$ python -q
>>> import numpy as np
>>> np.set_printoptions(suppress=True, linewidth=200)
>>> out = np.array([[0, -4, 0, 2, -4, -3, 1, -4, 4],
...     [-5, 5, 4, -5, -3, -3, -4, -2, 4],
...     [-2, -1, -5, -1, 0, -2, -5, 1, 0],
...     [-3, -5, -2, 0, 4, -4, -3, -5, 3],
...     [1, -3, -3, -4, -2, -5, -2, 2, -5],
...     [-1, -1, 2, -4, 4, -2, 1, 3, 5],
...     [5, -2, -3, -3, 5, -1, 4, -5, 4],
...     [2, -4, -4, 1, 4, -4, 1, 5, 2],
...     [-1, 3, -3, -2, 2, -1, 4, -1, 0]])
>>> arr = np.triu(out, 1)
>>> arr
array([[ 0, -4,  0,  2, -4, -3,  1, -4,  4],
       [ 0,  0,  4, -5, -3, -3, -4, -2,  4],
       [ 0,  0,  0, -1,  0, -2, -5,  1,  0],
       [ 0,  0,  0,  0,  4, -4, -3, -5,  3],
       [ 0,  0,  0,  0,  0, -5, -2,  2, -5],
       [ 0,  0,  0,  0,  0,  0,  1,  3,  5],
       [ 0,  0,  0,  0,  0,  0,  0, -5,  4],
       [ 0,  0,  0,  0,  0,  0,  0,  0,  2],
       [ 0,  0,  0,  0,  0,  0,  0,  0,  0]])
>>> r = np.linalg.matrix_rank(arr)
>>> r
np.int64(8)
>>> ns = np.linalg.svd(arr)[2][r:].T
>>> np.allclose(arr @ ns, 0)
True
>>> ns.shape
(9, 1)
>>> np.linalg.matrix_rank(arr.T @ arr), np.linalg.matrix_rank(arr @ arr.T)
(np.int64(8), np.int64(8))
>>> arr @ ns
array([[0.],
       [0.],
       [0.],
       [0.],
       [0.],
       [0.],
       [0.],
       [0.],
       [0.]])
>>> [int(np.linalg.matrix_rank(arr[:, :j + 1])) for j in range(9)]
[0, 1, 2, 3, 4, 5, 6, 7, 8]
>>> [int(np.linalg.matrix_rank(np.delete(arr, i, axis=0))) for i in range(9)]
[7, 7, 7, 7, 7, 7, 7, 7, 8]
>>> [int(np.linalg.matrix_rank(arr[:i])) for i in range(1, len(arr) + 1)]
[1, 2, 3, 4, 5, 6, 7, 8, 8]
